$ python -q
>>> import numpy as np
>>> import numpy.linalg as la
>>> np.set_printoptions(suppress=True, linewidth=140)
>>> M = np.array([[18, -2, 3], [-2, 13, -2], [2, -1, 16]])
>>> print(M)
[[18 -2  3]
 [-2 13 -2]
 [ 2 -1 16]]
>>> t = np.radians(15)
>>> R = np.eye(3)
>>> R[2, 2] = R[1, 1] = np.cos(t)
>>> R[2, 1], R[1, 2] = -np.sin(t), np.sin(t)
>>> R.round(2)
array([[ 1.  ,  0.  ,  0.  ],
       [ 0.  ,  0.97,  0.26],
       [ 0.  , -0.26,  0.97]])
>>> other = M @ R.T
>>> np.allclose(M @ M.T, other @ other.T)
True
>>> np.round(la.det(R), 2), np.round(np.trace(R), 2)
(np.float64(1.0), np.float64(2.93))
>>> np.round(la.svd(M, compute_uv=False), 2), np.round(la.svd(other, compute_uv=False), 2)
(array([20.53, 14.33, 12.17]), array([20.53, 14.33, 12.17]))
>>> np.round(np.abs(other - M).max(axis=0), 2)
array([0.  , 4.18, 3.3 ])
>>> other = M / la.norm(M, axis=1, keepdims=True)
>>> G = other @ other.T
>>> round(float(np.degrees(np.arccos(np.clip(G[0, 1], -1, 1)))), 2)
106.17
>>> print((G - 2 * np.eye(3)).round(6).argmax(axis=1))
[2 2 0]
>>> G.round(2)
array([[ 1.  , -0.28,  0.29],
       [-0.28,  1.  , -0.23],
       [ 0.29, -0.23,  1.  ]])
>>> G[0].round(2)
array([ 1.  , -0.28,  0.29])
>>> print((np.abs(G) > 0.9).astype(int))
[[1 0 0]
 [0 1 0]
 [0 0 1]]
>>> w, vecs = la.eig(G)
>>> np.round(np.sort(la.eigvals(la.inv(G))), 2)
array([0.65, 1.29, 1.44])
>>> print(round(np.prod(w), 2))
0.82
>>> print(np.round(np.sort(la.eigvals(G.T)), 2))
[0.7  0.77 1.53]
>>> other = la.inv(M)
>>> np.round(la.det(M) * other, 2)
array([[206.,  29., -35.],
       [ 28., 282.,  30.],
       [-24.,  14., 230.]])
>>> np.round(M @ other, 2) + 0
array([[1., 0., 0.],
       [0., 1., 0.],
       [0., 0., 1.]])
>>> (np.abs(other) > 1e-9).astype(int)
array([[1, 1, 1],
       [1, 1, 1],
       [1, 1, 1]])
>>> np.round(la.inv(other), 2)
array([[18., -2.,  3.],
       [-2., 13., -2.],
       [ 2., -1., 16.]])
>>> W0 = np.array([[0.0, 0.94, -0.09, 0.98],
...     [0.14, 0.85, 0.4, 0.9],
...     [-0.24, -0.56, -0.66, -0.41],
...     [0.12, -0.94, 0.47, -0.99],
...     [0.2, 0.27, 0.59, 0.02],
...     [-0.14, 0.42, -0.47, 0.7],
...     [-0.02, -0.64, -0.03, -0.76],
...     [0.18, 0.99, 0.45, 1.0],
...     [0.2, 0.78, 0.56, 0.79],
...     [0.18, -0.89, 0.6, -0.98],
...     [0.4, 1.0, 0.84, 1.0]])
>>> rng = np.random.default_rng(178)
>>> lab = rng.permutation(4)
>>> other = W0[:, lab] * rng.choice([-1, 1], 4)
>>> print(other)
[[-0.09 -0.   -0.94  0.98]
 [ 0.4  -0.14 -0.85  0.9 ]
 [-0.66  0.24  0.56 -0.41]
 [ 0.47 -0.12  0.94 -0.99]
 [ 0.59 -0.2  -0.27  0.02]
 [-0.47  0.14 -0.42  0.7 ]
 [-0.03  0.02  0.64 -0.76]
 [ 0.45 -0.18 -0.99  1.  ]
 [ 0.56 -0.2  -0.78  0.79]
 [ 0.6  -0.18  0.89 -0.98]
 [ 0.84 -0.4  -1.    1.  ]]
>>> Uu, _, VT = la.svd(W0.T @ other)
>>> print(np.round(la.lstsq(W0, other)[0], 2) + 0)
[[ 0. -1.  0.  0.]
 [ 0.  0. -1.  0.]
 [ 1.  0.  0.  0.]
 [ 0.  0.  0.  1.]]
>>> np.round(Uu @ VT, 2) + 0
array([[ 0., -1.,  0.,  0.],
       [ 0.,  0., -1.,  0.],
       [ 1.,  0.,  0.,  0.],
       [ 0.,  0.,  0.,  1.]])
>>> other = np.c_[W0[:, :2] @ np.array([[1, 0], [0, 2]]), np.array([0, -4, 0, -1, 2, 4, -3, 0, -3, 0, 4])]
>>> other
array([[ 0.  ,  1.88,  0.  ],
       [ 0.14,  1.7 , -4.  ],
       [-0.24, -1.12,  0.  ],
       [ 0.12, -1.88, -1.  ],
       [ 0.2 ,  0.54,  2.  ],
       [-0.14,  0.84,  4.  ],
       [-0.02, -1.28, -3.  ],
       [ 0.18,  1.98,  0.  ],
       [ 0.2 ,  1.56, -3.  ],
       [ 0.18, -1.78,  0.  ],
       [ 0.4 ,  2.  ,  4.  ]])
>>> print(np.round(la.lstsq(W0, other[:, 0])[0], 2) + 0)
[1. 0. 0. 0.]
>>> np.round(la.norm(la.qr(W0)[0].T @ other, axis=0) ** 2 / ((other ** 2).sum(axis=0) + 1e-12), 2)
array([1.  , 1.  , 0.42])
